In [1]: import numpy as np

In [2]: import numpy.linalg as la

In [3]: np.set_printoptions(suppress=True, linewidth=120)

In [4]: E = np.array([[4.0, 0.0, 0.0, 0.0, 0.0, 0.0],
   ...:     [0.0, 20.0, 0.0, 12.0, 12.0, 4.0],
   ...:     [0.0, 0.0, 4.0, 0.0, 0.0, 0.0],
   ...:     [0.0, 12.0, 0.0, 13.0, 9.0, 3.0],
   ...:     [0.0, 12.0, 0.0, 9.0, 13.0, 3.0],
   ...:     [0.0, 4.0, 0.0, 3.0, 3.0, 5.0]])

In [5]: # equal to its transpose

In [6]: Lm = la.cholesky(E)

In [7]: Lm.round(2)
Out[7]: 
array([[2.  , 0.  , 0.  , 0.  , 0.  , 0.  ],
       [0.  , 4.47, 0.  , 0.  , 0.  , 0.  ],
       [0.  , 0.  , 2.  , 0.  , 0.  , 0.  ],
       [0.  , 2.68, 0.  , 2.41, 0.  , 0.  ],
       [0.  , 2.68, 0.  , 0.75, 2.29, 0.  ],
       [0.  , 0.89, 0.  , 0.25, 0.18, 2.03]])

In [8]: la.eigvalsh(E).min() > 0
Out[8]: np.True_

In [9]: np.round(E / np.sqrt(np.outer(np.diag(E), np.diag(E))), 2)
Out[9]: 
array([[1.  , 0.  , 0.  , 0.  , 0.  , 0.  ],
       [0.  , 1.  , 0.  , 0.74, 0.74, 0.4 ],
       [0.  , 0.  , 1.  , 0.  , 0.  , 0.  ],
       [0.  , 0.74, 0.  , 1.  , 0.69, 0.37],
       [0.  , 0.74, 0.  , 0.69, 1.  , 0.37],
       [0.  , 0.4 , 0.  , 0.37, 0.37, 1.  ]])

In [10]: np.round(Lm @ Lm.T, 2)
Out[10]: 
array([[ 4.,  0.,  0.,  0.,  0.,  0.],
       [ 0., 20.,  0., 12., 12.,  4.],
       [ 0.,  0.,  4.,  0.,  0.,  0.],
       [ 0., 12.,  0., 13.,  9.,  3.],
       [ 0., 12.,  0.,  9., 13.,  3.],
       [ 0.,  4.,  0.,  3.,  3.,  5.]])

In [11]: vec = np.ones(6)

In [12]: for _ in range(4):
    ...:     vec = E @ vec
    ...:     vec /= la.norm(vec)
    ...:     print(round(vec @ E @ vec, 2))
    ...: 
38.73
39.0
39.0
39.0

In [13]: round(la.eigvalsh(E)[-1], 2)
Out[13]: np.float64(39.0)

In [14]: f = np.array([-1, -5, -3, 1, -4, -1])

In [15]: M2 = E + np.outer(f, np.eye(6)[1])

In [16]: M2
Out[16]: 
array([[ 4., -1.,  0.,  0.,  0.,  0.],
       [ 0., 15.,  0., 12., 12.,  4.],
       [ 0., -3.,  4.,  0.,  0.,  0.],
       [ 0., 13.,  0., 13.,  9.,  3.],
       [ 0.,  8.,  0.,  9., 13.,  3.],
       [ 0.,  3.,  0.,  3.,  3.,  5.]])

In [17]: evals, evecs = la.eigh(E)

In [18]: vec = np.array([0, 0, 1, 2, 1, 2])

In [19]: np.abs(E).sum(axis=1).max(), np.abs(evals).max()
Out[19]: (np.float64(48.0), np.float64(39.0))

In [20]: np.round(evecs * np.sqrt(evals) @ evecs.T, 2) + 0
Out[20]: 
array([[2.  , 0.  , 0.  , 0.  , 0.  , 0.  ],
       [0.  , 3.94, 0.  , 1.46, 1.46, 0.49],
       [0.  , 0.  , 2.  , 0.  , 0.  , 0.  ],
       [0.  , 1.46, 0.  , 3.09, 1.09, 0.36],
       [0.  , 1.46, 0.  , 1.09, 3.09, 0.36],
       [0.  , 0.49, 0.  , 0.36, 0.36, 2.12]])

In [21]: (E != 0).astype(int)
Out[21]: 
array([[1, 0, 0, 0, 0, 0],
       [0, 1, 0, 1, 1, 1],
       [0, 0, 1, 0, 0, 0],
       [0, 1, 0, 1, 1, 1],
       [0, 1, 0, 1, 1, 1],
       [0, 1, 0, 1, 1, 1]])

In [22]: E @ E
Out[22]: 
array([[ 16.,   0.,   0.,   0.,   0.,   0.],
       [  0., 704.,   0., 516., 516., 172.],
       [  0.,   0.,  16.,   0.,   0.,   0.],
       [  0., 516.,   0., 403., 387., 129.],
       [  0., 516.,   0., 387., 403., 129.],
       [  0., 172.,   0., 129., 129.,  59.]])

In [23]: np.round(np.sort(la.eigvals(E).real), 2)
Out[23]: array([ 4.,  4.,  4.,  4.,  4., 39.])

In [24]: np.flatnonzero(la.matrix_power((E != 0) + (E.T != 0) + np.eye(6), 6)[1])
Out[24]: array([1, 3, 4, 5])

In [25]: (la.matrix_power((E != 0) + (E.T != 0) + np.eye(6), 6) > 0).astype(int)
Out[25]: 
array([[1, 0, 0, 0, 0, 0],
       [0, 1, 0, 1, 1, 1],
       [0, 0, 1, 0, 0, 0],
       [0, 1, 0, 1, 1, 1],
       [0, 1, 0, 1, 1, 1],
       [0, 1, 0, 1, 1, 1]])

In [26]: round(float(la.det(E)), 2)
Out[26]: 39936.0
